% python3 -q
>>> import numpy as np
>>> np.set_printoptions(precision=2, suppress=True, linewidth=140, sign=" ")
>>> m1 = np.abs(np.array([[-1, 4, -4, 5], [-3, 0, 4, -5], [0, 5, 5, -1], [2, -4, 4, -5]])) + np.eye(4)
>>> m1 = m1 / m1.sum(axis=1, keepdims=True)
>>> print(m1)
[[ 0.13  0.27  0.27  0.33]
 [ 0.23  0.08  0.31  0.38]
 [ 0.    0.42  0.5   0.08]
 [ 0.12  0.25  0.25  0.38]]
>>> print(round(np.linalg.norm(m1[0] - m1[3]), 2))
0.05
>>> print(round(float(np.linalg.norm(m1, "nuc")), 2))
1.61
>>> print(round(float(np.linalg.norm(m1) ** 2 / np.linalg.norm(m1, 2) ** 2), 2))
1.17
>>> print(round(float(np.linalg.norm(m1[0], 1)), 2), round(float(np.linalg.norm(m1[0], np.inf)), 2))
1.0 0.33
>>> print(np.linalg.norm(m1, axis=0))
[ 0.29  0.56  0.69  0.64]
>>> print(np.linalg.norm(m1, axis=1).argmax())
2
>>> print(round(float(m1[0] @ m1[3]), 2))
0.27
>>> print(round(float(np.linalg.norm(m1, 1)), 2), round(np.linalg.norm(m1, np.inf), 2))
1.32 1.0
>>> arr = np.load("test12.npy")
>>> print(arr)
[[ 0.02  0.    3.    3.  ]
 [ 2.    1.02  1.    2.  ]
 [ 2.    1.    0.02  1.  ]
 [ 0.    0.    3.    3.02]]
>>> print(round(float(np.einsum("ij,ji->", arr, arr)), 2))
30.16
>>> print(np.linalg.eigvals(arr))
[ 5.34 -1.3   0.02  0.02]
>>> print(np.round(np.poly(arr), 2) + 0)
[ 1.   -4.08 -6.76  0.28  0.  ]
>>> print(np.einsum("ii->", arr))
4.08
>>> print(np.round(np.linalg.det(2 * arr), 2), round(np.linalg.det(arr), 2))
-0.04 -0.0
>>> print(np.round(np.linalg.eigvals(arr).sum().real, 2))
4.08
>>> print(np.round(np.linalg.det(arr.T), 2))
-0.0
>>> print(round(float(np.linalg.det(arr[::-1])), 2))
-0.0
>>> evals, evecs = np.linalg.eig(arr)
>>> print(np.round(arr @ evecs[:, 0] - evals[0] * evecs[:, 0], 2) + 0)
[ 0.  0.  0.  0.]
>>> print(np.sort(np.linalg.eigvals(arr.T)))
[-1.3   0.02  0.02  5.34]
>>> print(evals)
[ 5.34 -1.3   0.02  0.02]
>>> x = np.array([-2, 1, 0, 2])
>>> y = arr @ x
>>> beta, lr = np.zeros(4), 1 / np.linalg.norm(arr, 2) ** 2
>>> for i in range(50):
...     beta -= lr * arr.T @ (arr @ beta - y)
...     if i % 10 == 0: print(i, round(np.linalg.norm(arr @ beta - y), 2))
... 
0 2.71
10 0.22
20 0.05
30 0.05
40 0.05
>>> print(beta)
[-0.73 -0.37  1.18  0.82]
